$ ipython --no-banner

In [1]: import numpy as np

In [2]: np.set_printoptions(precision=3, suppress=True, linewidth=120)

In [3]: tidy = lambda a: np.round(a, 3) + 0

In [4]: mat = np.load("arr.npy")

In [5]: mat
Out[5]: 
array([[-11.466,   4.047,   3.204,   0.138,  15.552],
       [ -7.629,   6.872,   0.353, -15.784,   6.731],
       [ -3.879,  13.642,   2.244,   8.581,  10.963],
       [ 16.758,   4.24 ,  -4.944,  -6.462,  -5.915],
       [-15.169,   4.831,  10.182,  -1.621,   6.345],
       [ -6.646,   7.512,   6.176,  11.277,  11.58 ],
       [ -2.692, -17.155,   8.321,   5.356,  -0.722],
       [  6.008,  -6.257, -12.294,  -8.051,  10.43 ],
       [-15.381,  -6.404,  -6.175,  -7.224,  -5.666],
       [ 11.484,   1.777,   0.096,   2.74 ,  16.045],
       [  4.338, -10.451,   7.412, -10.918,  -9.89 ],
       [ -6.455,   2.234,   9.025,  15.699,  -5.044],
       [-10.288,  14.025,   0.389,   8.832,   4.393],
       [ -0.211,   1.292,  -4.316,   1.435,  19.432],
       [ 11.243,   4.952,  -0.567,  14.523,   6.149],
       [-17.718,  -1.66 ,  -1.262,   8.509,   3.053],
       [ 11.365,  14.236,   1.077,   8.181,   0.307],
       [  4.208,  -5.213, -17.1  ,   6.213,  -4.909],
       [  9.612,   2.002,   2.381, -13.461, -10.805],
       [ -5.151,  -4.718,  -3.077,  14.417,  11.571],
       [ -9.866,  12.782,  -6.134,   9.932,  -1.734],
       [ -1.498,  13.326,  -9.04 ,  -9.424,   7.047],
       [-11.672,  -5.866, -11.317,  -8.424,   5.506],
       [ -7.253,  10.692,  -0.39 ,  12.955,  -8.068],
       [ -7.25 ,  11.033,   5.083,   9.395, -10.565],
       [-12.204,  -1.562,  -4.221,  13.774,  -6.411]])

In [6]: G = np.cov(mat, rowvar=False)

In [7]: tidy(np.linalg.eigvalsh(G)[::-1])
Out[7]: array([119.62 ,  84.498,  81.149,  56.678,  42.059])

In [8]: tidy(np.corrcoef(mat[:, 3], mat[:, 1])[0, 1])
Out[8]: np.float64(0.231)

In [9]: tidy(np.median(mat, axis=0))
Out[9]: array([-5.803,  3.14 , -0.147,  5.784,  3.723])

In [10]: print(np.argwhere(np.triu(np.abs(np.corrcoef(mat.T)) > 0.8, 1)))
[]

In [11]: J = np.load("layer4.npy")

In [12]: J
Out[12]: 
array([[ 2,  1,  3,  0,  0, -1,  0,  1],
       [ 2,  0,  1,  0,  0,  3,  0,  2],
       [ 1,  1, -1,  0,  0,  1,  0,  2],
       [ 0,  0,  0,  1,  3,  0, -1,  0],
       [ 0,  0,  0,  3, -2,  0,  2,  0],
       [ 1,  3, -1,  0,  0, -2,  0,  1],
       [ 0,  0,  0, -1, -3,  0,  2,  0],
       [ 3,  3, -3,  0,  0,  1,  0,  1]])

In [13]: Q, r_ = np.linalg.qr(J)

In [14]: tidy(abs(r_[0, 0])), tidy(np.linalg.norm(J[:, 0]))
Out[14]: (np.float64(4.359), np.float64(4.359))

In [15]: tidy(np.abs(np.diag(r_)))
Out[15]: array([4.359, 2.856, 3.659, 3.317, 4.69 , 1.278, 0.707, 0.91 ])

In [16]: print(tidy(Q.T @ Q))
[[1. 0. 0. 0. 0. 0. 0. 0.]
 [0. 1. 0. 0. 0. 0. 0. 0.]
 [0. 0. 1. 0. 0. 0. 0. 0.]
 [0. 0. 0. 1. 0. 0. 0. 0.]
 [0. 0. 0. 0. 1. 0. 0. 0.]
 [0. 0. 0. 0. 0. 1. 0. 0.]
 [0. 0. 0. 0. 0. 0. 1. 0.]
 [0. 0. 0. 0. 0. 0. 0. 1.]]

In [17]: np.allclose(r_.T @ r_, J.T @ J)
Out[17]: True

In [18]: tidy(Q @ r_)
Out[18]: 
array([[ 2.,  1.,  3.,  0.,  0., -1.,  0.,  1.],
       [ 2.,  0.,  1.,  0.,  0.,  3.,  0.,  2.],
       [ 1.,  1., -1.,  0.,  0.,  1.,  0.,  2.],
       [ 0.,  0.,  0.,  1.,  3.,  0., -1.,  0.],
       [ 0.,  0.,  0.,  3., -2.,  0.,  2.,  0.],
       [ 1.,  3., -1.,  0.,  0., -2.,  0.,  1.],
       [ 0.,  0.,  0., -1., -3.,  0.,  2.,  0.],
       [ 3.,  3., -3.,  0.,  0.,  1.,  0.,  1.]])

In [19]: F = np.array([[5, 3, 3, 3, 5, 2, 3],
    ...:     [0, 2, 5, 3, 0, 4, 5],
    ...:     [2, 3, 4, 1, 4, 1, 3],
    ...:     [2, 0, 4, 3, 0, 2, 1],
    ...:     [0, 2, 3, 1, 3, 3, 5],
    ...:     [3, 1, 0, 0, 3, 0, 1],
    ...:     [4, 2, 3, 5, 2, 5, 5]])

In [20]: F
Out[20]: 
array([[5, 3, 3, 3, 5, 2, 3],
       [0, 2, 5, 3, 0, 4, 5],
       [2, 3, 4, 1, 4, 1, 3],
       [2, 0, 4, 3, 0, 2, 1],
       [0, 2, 3, 1, 3, 3, 5],
       [3, 1, 0, 0, 3, 0, 1],
       [4, 2, 3, 5, 2, 5, 5]])

In [21]: rng = np.random.default_rng(827)

In [22]: idx = rng.permutation(7)

In [23]: idx
Out[23]: array([2, 3, 1, 0, 5, 4, 6])

In [24]: other = F[idx][:, idx]

In [25]: other
Out[25]: 
array([[4, 1, 3, 2, 1, 4, 3],
       [4, 3, 0, 2, 2, 0, 1],
       [5, 3, 2, 0, 4, 0, 5],
       [3, 3, 3, 5, 2, 5, 3],
       [0, 0, 1, 3, 0, 3, 1],
       [3, 1, 2, 0, 3, 3, 5],
       [3, 5, 2, 4, 5, 2, 5]])

In [26]: np.trace(other)
Out[26]: np.int64(22)

In [27]: tidy(np.sort(np.abs(np.linalg.eigvals(other))))
Out[27]: array([ 0.01 ,  1.15 ,  1.15 ,  1.995,  3.31 ,  3.31 , 18.102])

In [28]: idx = rng.integers(0, 2, 7)

In [29]: m1 = np.array([[0, 2, -1, 0, 0, -1, -2],
    ...:     [0, -2, 2, -2, -1, -1, -1],
    ...:     [-1, 1, 0, 2, -2, 1, -2],
    ...:     [1, -2, -1, 2, -2, 0, 0],
    ...:     [0, 1, -2, 1, -2, -2, 1],
    ...:     [-2, 0, 1, 2, 2, -1, 1],
    ...:     [-2, 2, -1, -1, 0, 1, 2]]) * (idx[:, None] == idx)

In [30]: m1
Out[30]: 
array([[ 0,  0,  0,  0,  0, -1, -2],
       [ 0, -2,  2, -2, -1,  0,  0],
       [ 0,  1,  0,  2, -2,  0,  0],
       [ 0, -2, -1,  2, -2,  0,  0],
       [ 0,  1, -2,  1, -2,  0,  0],
       [-2,  0,  0,  0,  0, -1,  1],
       [-2,  0,  0,  0,  0,  1,  2]])

In [31]: t3 = np.stack([m1, 5 * m1, m1[::-1]])

In [32]: np.linalg.matrix_rank(t3.reshape(3, -1))
Out[32]: np.int64(2)

In [33]: tidy(np.linalg.norm(t3, axis=(1, 2)))
Out[33]: array([ 8.062, 40.311,  8.062])

In [34]: def softmax(z):
    ...:     e = np.exp(z - z.max(axis=-1, keepdims=True))
    ...:     return e / e.sum(axis=-1, keepdims=True)
    ...: 

In [35]: tidy(softmax(m1[0] + 2))
Out[35]: array([0.182, 0.182, 0.182, 0.182, 0.182, 0.067, 0.025])

In [36]: tidy(softmax(10 * m1[0]))
Out[36]: array([0.2, 0.2, 0.2, 0.2, 0.2, 0. , 0. ])

In [37]: tidy(softmax(m1).sum(axis=1))
Out[37]: array([1., 1., 1., 1., 1., 1., 1.])

In [38]: S = m1 @ m1.T / np.sqrt(7)

In [39]: softmax(S).round(6).argmax(axis=1)
Out[39]: array([0, 1, 2, 3, 4, 5, 6])

In [40]: tidy(softmax(S)[0] @ m1)
Out[40]: array([-0.146, -0.175, -0.087,  0.262, -0.611, -0.624, -1.069])

In [41]: W0 = np.array([[-15, -20, -21, -28],
    ...:     [-25, -10, -35, -14],
    ...:     [-27, -36, -21, -28],
    ...:     [-45, -18, -35, -14]])

In [42]: x = np.array([-2, -2, 5, 1])

In [43]: rhs = W0 @ x

In [44]: coef, lr = np.zeros(4), 1 / np.linalg.norm(W0, 2) ** 2

In [45]: for i in range(4):
    ...:     coef -= lr * W0.T @ (W0 @ coef - rhs)
    ...:     if i % 1 == 0: print(i, round(np.linalg.norm(W0 @ coef - rhs), 3))
    ...: 
0 86.138
1 83.026
2 80.145
3 77.472

In [46]: tidy(np.linalg.cond(W0))
Out[46]: np.float64(25.565)

In [47]: P = np.triu(np.array([[1, 0, 1, 0], [0, 0, 0, 2], [2, 2, 0, 2], [2, 1, 2, 1]]), 1) + np.eye(4)

In [48]: other = P @ W0 @ np.linalg.inv(P)

In [49]: tidy(np.poly(other))
Out[49]: array([     1.,     60.,  -3500.,  23520., 153664.])

In [50]: print(np.trace(other), np.trace(W0))
-60.0 -60

In [51]: print(W0.reshape(2, -1))
[[-15 -20 -21 -28 -25 -10 -35 -14]
 [-27 -36 -21 -28 -45 -18 -35 -14]]

In [52]: print(W0.reshape(-1, 2))
[[-15 -20]
 [-21 -28]
 [-25 -10]
 [-35 -14]
 [-27 -36]
 [-21 -28]
 [-45 -18]
 [-35 -14]]

In [53]: t3 = W0.reshape(4, 2, -1)

In [54]: np.einsum("ihd,jhd->hij", t3, t3).shape
Out[54]: (2, 4, 4)

In [55]: t3[:, 0]
Out[55]: 
array([[-15, -20],
       [-25, -10],
       [-27, -36],
       [-45, -18]])

In [56]: t3.shape
Out[56]: (4, 2, 2)

In [57]: np.einsum("ihd,ihd->ih", t3, t3)
Out[57]: 
array([[ 625, 1225],
       [ 725, 1421],
       [2025, 1225],
       [2349, 1421]])

In [58]: A = np.array([[2, 6, 3, 4, 0],
    ...:     [1, 7, 3, 6, 8],
    ...:     [0, 8, 2, 4, 4],
    ...:     [1, 7, 9, 3, 0],
    ...:     [6, 5, 9, 6, 7],
    ...:     [4, 9, 8, 1, 6],
    ...:     [5, 3, 5, 7, 7],
    ...:     [4, 9, 7, 1, 5],
    ...:     [5, 3, 6, 1, 9],
    ...:     [5, 1, 7, 2, 0],
    ...:     [5, 4, 7, 2, 1],
    ...:     [8, 3, 7, 1, 1],
    ...:     [1, 0, 7, 3, 2],
    ...:     [3, 6, 8, 0, 4],
    ...:     [7, 3, 1, 4, 6],
    ...:     [6, 7, 5, 6, 9]])

In [59]: A[:, 4] = -1 * A[:, 1]

In [60]: A
Out[60]: 
array([[ 2,  6,  3,  4, -6],
       [ 1,  7,  3,  6, -7],
       [ 0,  8,  2,  4, -8],
       [ 1,  7,  9,  3, -7],
       [ 6,  5,  9,  6, -5],
       [ 4,  9,  8,  1, -9],
       [ 5,  3,  5,  7, -3],
       [ 4,  9,  7,  1, -9],
       [ 5,  3,  6,  1, -3],
       [ 5,  1,  7,  2, -1],
       [ 5,  4,  7,  2, -4],
       [ 8,  3,  7,  1, -3],
       [ 1,  0,  7,  3,  0],
       [ 3,  6,  8,  0, -6],
       [ 7,  3,  1,  4, -3],
       [ 6,  7,  5,  6, -7]])

In [61]: Z = A[[6, 15]].astype(float)

In [62]: for _ in range(7):
    ...:     idx = np.linalg.norm(A[:, None] - Z, axis=-1).argmin(axis=1)
    ...:     Z = np.array([A[idx == j].mean(axis=0) for j in range(2)])
    ...: 

In [63]: idx
Out[63]: array([1, 1, 1, 1, 1, 1, 0, 1, 0, 0, 0, 0, 0, 1, 0, 1])

In [64]: print(tidy(Z[1] - Z[0]))
[-2.143  4.683  0.286  0.587 -4.683]

In [65]: tidy(Z)
Out[65]: 
array([[ 5.143,  2.429,  5.714,  2.857, -2.429],
       [ 3.   ,  7.111,  6.   ,  3.444, -7.111]])
